In [1]: import numpy as np

In [2]: np.set_printoptions(suppress=True, linewidth=100)

In [3]: arr = np.load("a.npy")

In [4]: arr
Out[4]: 
array([[ 16,   4,  10,   8,   2,   5],
       [  6, -18,  14,   3,  -9,   7],
       [-16,  16,  18,  -8,   8,   9],
       [ 40,  10,  25,   8,   2,   5],
       [ 15, -45,  35,   3,  -9,   7],
       [-40,  40,  45,  -8,   8,   9]])

In [5]: x0 = np.array([1, 1, 0, 2, 0, 2])

In [6]: target = arr @ x0

In [7]: c, lr = np.zeros(6), 1 / np.linalg.norm(arr, 2) ** 2

In [8]: for i in range(6):
   ...:     c -= lr * arr.T @ (arr @ c - target)
   ...:     if i % 2 == 0: print(i, round(np.linalg.norm(arr @ c - target), 3))
   ...: 
0 58.143
2 31.123
4 20.763

In [9]: c.round(3)
Out[9]: array([1.25 , 0.82 , 0.454, 0.364, 0.168, 0.182])

In [10]: print(round(np.linalg.cond(arr), 3))
18.682

In [11]: E = np.loadtxt("dump.csv", delimiter=",")

In [12]: E.round(3)
Out[12]: 
array([[-0.444,  1.555,  0.123, -0.427, -0.482,  0.586, -0.178,  0.933],
       [ 1.555, -0.363, -0.334,  1.033,  0.398, -0.192,  0.383, -0.603],
       [ 0.123, -0.334,  0.783, -0.445,  0.341, -0.131,  1.347, -0.067],
       [-0.427,  1.033, -0.445,  0.59 , -0.657,  0.005,  0.342,  0.286],
       [-0.482,  0.398,  0.341, -0.657,  0.781,  0.004, -1.221, -0.279],
       [ 0.586, -0.192, -0.131,  0.005,  0.004,  1.632, -0.37 , -0.742],
       [-0.178,  0.383,  1.347,  0.342, -1.221, -0.37 , -1.187, -1.406],
       [ 0.933, -0.603, -0.067,  0.286, -0.279, -0.742, -1.406,  0.209]])

In [13]: # symmetric

In [14]: w, evecs = np.linalg.eigh(E)

In [15]: x0 = np.array([2, 2, 2, 1, 1, 0, 1, 1])

In [16]: np.round(x0 @ E @ x0, 3)
Out[16]: np.float64(14.116)

In [17]: np.round((E + E.T) / 2, 3)
Out[17]: 
array([[-0.444,  1.555,  0.123, -0.427, -0.482,  0.586, -0.178,  0.933],
       [ 1.555, -0.363, -0.334,  1.033,  0.398, -0.192,  0.383, -0.603],
       [ 0.123, -0.334,  0.783, -0.445,  0.341, -0.131,  1.347, -0.067],
       [-0.427,  1.033, -0.445,  0.59 , -0.657,  0.005,  0.342,  0.286],
       [-0.482,  0.398,  0.341, -0.657,  0.781,  0.004, -1.221, -0.279],
       [ 0.586, -0.192, -0.131,  0.005,  0.004,  1.632, -0.37 , -0.742],
       [-0.178,  0.383,  1.347,  0.342, -1.221, -0.37 , -1.187, -1.406],
       [ 0.933, -0.603, -0.067,  0.286, -0.279, -0.742, -1.406,  0.209]])

In [18]: assert E == E.T
Traceback (most recent call last):
  Cell In[18], line 1
    assert E == E.T
ValueError: The truth value of an array with more than one element is ambiguous. Use a.any() or a.all()


In [19]: np.linalg.determinant(E)
Traceback (most recent call last):
  Cell In[19], line 1
    np.linalg.determinant(E)
AttributeError: module 'numpy.linalg' has no attribute 'determinant'


In [20]: np.round(np.linalg.norm(E), 3)
Out[20]: np.float64(5.657)

In [21]: np.round(np.linalg.svd(E, compute_uv=False), 3) + 0
Out[21]: array([3., 3., 2., 2., 2., 1., 1., 0.])

In [22]: np.zeros(8, 8)
Traceback (most recent call last):
  Cell In[22], line 1
    np.zeros(8, 8)
TypeError: Cannot interpret '8' as a data type


In [23]: print(np.count_nonzero(E))
64

In [24]: round(float(np.abs(E).max()), 3)
Out[24]: 1.632

In [25]: other = E / np.sqrt((E ** 2).mean(axis=1, keepdims=True))

In [26]: np.round(np.linalg.norm(other, axis=1), 3)
Out[26]: array([2.828, 2.828, 2.828, 2.828, 2.828, 2.828, 2.828, 2.828])

In [27]: m1 = np.loadtxt("data.csv", delimiter=",")

In [28]: m1
Out[28]: 
array([[ 5.,  6.,  7.,  8.,  9.],
       [10., 11., 12., 13., 14.],
       [15., 16., 17., 18., 19.],
       [20., 21., 22., 23., 24.],
       [25., 26., 27., 28., 29.],
       [30., 31., 32., 33., 34.],
       [35., 36., 37., 38., 39.],
       [40., 41., 42., 43., 44.],
       [45., 46., 47., 48., 49.],
       [50., 51., 52., 53., 54.],
       [55., 56., 57., 58., 59.]])

In [29]: f = np.array([-1, 2, -2])

In [30]: np.correlate(m1[4], m1[8], "full")
Out[30]: array([1225., 2474., 3746., 5040., 6355., 5120., 3866., 2594., 1305.])

In [31]: np.convolve(m1[4], f)
Out[31]: array([-25.,  24., -25., -26., -27.,   2., -58.])

In [32]: np.polyval(f, m1[4])
Out[32]: array([-577., -626., -677., -730., -785.])

In [33]: D = np.linalg.norm(m1[:, None] - m1[None], axis=-1)

In [34]: np.unravel_index(D.round(6).argmax(), D.shape)
Out[34]: (np.int64(0), np.int64(10))

In [35]: D[7].round(6).argsort(kind="stable")[:4]
Out[35]: array([7, 6, 8, 5])

In [36]: np.linalg.matrix_rank(D ** 2)
Out[36]: np.int64(3)

In [37]: np.round(np.linalg.norm(m1, axis=1), 3)
Out[37]: 
array([ 15.969,  27.019,  38.144,  49.295,  60.457,  71.624,  82.795,  93.968, 105.143, 116.319,
       127.495])

In [38]: D.shape
Out[38]: (11, 11)

In [39]: D[7].round(3)
Out[39]: array([78.262, 67.082, 55.902, 44.721, 33.541, 22.361, 11.18 ,  0.   , 11.18 , 22.361, 33.541])

In [40]: (D + 1e9 * np.eye(11)).round(6).argmin(axis=1)
Out[40]: array([1, 0, 1, 2, 3, 4, 5, 6, 7, 8, 9])

In [41]: print(np.allclose(m1[:-1].T @ np.linalg.lstsq(m1[:-1].T, m1[-1])[0], m1[-1]))
True

In [42]: np.round(m1 @ np.linalg.pinv(m1) @ m1, 3)
Out[42]: 
array([[ 5.,  6.,  7.,  8.,  9.],
       [10., 11., 12., 13., 14.],
       [15., 16., 17., 18., 19.],
       [20., 21., 22., 23., 24.],
       [25., 26., 27., 28., 29.],
       [30., 31., 32., 33., 34.],
       [35., 36., 37., 38., 39.],
       [40., 41., 42., 43., 44.],
       [45., 46., 47., 48., 49.],
       [50., 51., 52., 53., 54.],
       [55., 56., 57., 58., 59.]])

In [43]: np.round(np.linalg.norm(m1, 2) / np.linalg.norm(m1), 3)
Out[43]: np.float64(1.0)

In [44]: np.linalg.cond(m1) > 100
Out[44]: np.True_

In [45]: np.argsort(-np.linalg.norm(m1, axis=0).round(6), kind="stable")[:3]
Out[45]: array([4, 3, 2])

In [46]: X = np.tanh(np.array([[1.0, 0.7, -0.1, -0.2],
    ...:     [-0.3, 0.6, -0.2, -0.4],
    ...:     [0.1, -0.3, 1.0, 1.2],
    ...:     [1.6, 2.0, 0.7, -1.9],
    ...:     [1.3, 1.9, -1.8, 0.8],
    ...:     [0.7, -0.9, 0.3, 1.1],
    ...:     [-1.0, -0.9, 2.9, 0.7],
    ...:     [0.7, 1.3, 0.2, 0.3],
    ...:     [0.9, 0.5, -1.0, 1.1],
    ...:     [0.7, -0.9, -0.7, -0.7],
    ...:     [0.6, 0.4, 0.4, -0.9],
    ...:     [-0.7, 2.0, -0.9, 0.8],
    ...:     [0.9, -0.1, -0.9, -0.4]]) @ np.array([[-1.6, 0.8, 0.0, 0.4, 0.8, 1.3],
    ...:     [-1.2, -0.6, -0.2, 0.6, -0.1, 1.0],
    ...:     [1.6, 0.5, -1.5, 0.2, 0.3, -1.1],
    ...:     [0.5, -3.0, 1.7, -2.6, 0.2, -1.7]]))

In [47]: print(X.round(3))
[[-0.991  0.731 -0.319  0.867  0.578  0.985]
 [-0.641  0.462 -0.462  0.845 -0.414  0.804]
 [ 0.984 -0.993  0.537 -0.996  0.572 -0.997]
 [-1.     1.    -1.     1.     0.721  1.   ]
 [-1.    -0.998  0.999 -0.653  0.438  1.   ]
 [ 0.757 -0.967  0.922 -0.996  0.744 -0.975]
 [ 1.    -0.721 -0.995 -0.975  0.291 -1.   ]
 [-0.976 -0.77  -0.05   0.31   0.501  0.901]
 [-0.996 -0.998  0.997 -0.984  0.53   0.716]
 [-0.907  0.993  0.04   0.89   0.291  0.962]
 [-0.848  0.996 -0.976  0.994  0.363  0.979]
 [-0.981 -1.     0.98  -0.872 -0.701  0.617]
 [-0.995  0.91   0.598  0.821  0.363  0.992]]

In [48]: x0 = np.array([8, -3, 1, 2, -3, -4])

In [49]: print((X @ x0).argmax())
2

In [50]: np.linalg.norm(X @ x0) <= np.linalg.norm(X, 2) * np.linalg.norm(x0) + 1e-9
Out[50]: np.True_

In [51]: np.sign((X @ x0).round(6))
Out[51]: array([-1., -1.,  1., -1., -1.,  1.,  1., -1., -1., -1., -1., -1., -1.])
